% ipython --no-banner

In [1]: import numpy as np

In [2]: np.set_printoptions(precision=3, suppress=True, linewidth=140)

In [3]: data = np.array([[7, 9, 6],
   ...:     [11, 11, 10],
   ...:     [12, 13, 14],
   ...:     [14, 13, 19],
   ...:     [14, 19, 24],
   ...:     [16, 25, 24],
   ...:     [19, 27, 24],
   ...:     [20, 33, 33],
   ...:     [29, 38, 36],
   ...:     [34, 45, 44],
   ...:     [43, 50, 53],
   ...:     [48, 50, 62],
   ...:     [53, 51, 70],
   ...:     [62, 54, 79],
   ...:     [71, 61, 82],
   ...:     [75, 69, 86],
   ...:     [84, 73, 88],
   ...:     [89, 80, 89]])

In [4]: Uu, sig, Vt = np.linalg.svd(data)

In [5]: print(np.argmax(sig[:-1] / (sig[1:] + 1e-6)) + 1)
1

In [6]: M2 = Uu[:, :1] @ np.diag(sig[:1]) @ Vt[:1]

In [7]: print(round(np.linalg.norm(data - M2) / np.linalg.norm(data), 3))
0.075

In [8]: print(np.linalg.matrix_rank(M2))
1

In [9]: print(np.round(np.abs(data - M2).max(), 3))
7.449

In [10]: vec = np.array([-5, -5, -1])

In [11]: a = np.maximum(data @ vec, 0)

In [12]: print(a)
[0 0 0 0 0 0 0 0 0 0 0 0 0 0 0 0 0 0]

In [13]: print(np.maximum(data @ (3 * vec), 0))
[0 0 0 0 0 0 0 0 0 0 0 0 0 0 0 0 0 0]

In [14]: print(np.maximum(data @ vec, 0) - np.maximum(-data @ vec, 0))
[ -86 -120 -139 -154 -189 -229 -254 -298 -371 -439 -518 -552 -590 -659 -742 -806 -873 -934]

In [15]: print(np.flatnonzero(a > 1e-9))
[]

In [16]: dist = np.linalg.norm(data[:, None] - data[None], axis=-1)

In [17]: print(dist.mean(axis=1).argmax())
17

In [18]: print(np.unravel_index(dist.round(6).argmax(), dist.shape))
(np.int64(0), np.int64(17))

In [19]: J = np.array([[-4, 12, 4, -11], [12, 6, 10, 4], [4, 10, 12, 9], [-11, 4, 9, -18]])

In [20]: # symmetric

In [21]: f = np.array([0, 0, 3, 3])

In [22]: M2 = J + np.outer(f, np.eye(4)[0])

In [23]: print(np.linalg.matrix_rank(np.linalg.inv(M2) - np.linalg.inv(J), tol=1e-8))
1

In [24]: w, vecs = np.linalg.eig(J)

In [25]: print(np.sort(np.linalg.eigvals(np.linalg.inv(J))))
[-0.137 -0.036  0.041  0.141]

In [26]: print(w)
[-28.029  24.229   7.088  -7.287]

In [27]: print(np.sort(np.linalg.eigvals(J.T)))
[-28.029  -7.287   7.088  24.229]

In [28]: print(np.round(np.prod(w), 3))
35076.0

In [29]: print(np.round(J @ vecs[:, 0] - w[0] * vecs[:, 0], 3) + 0)
[0. 0. 0. 0.]
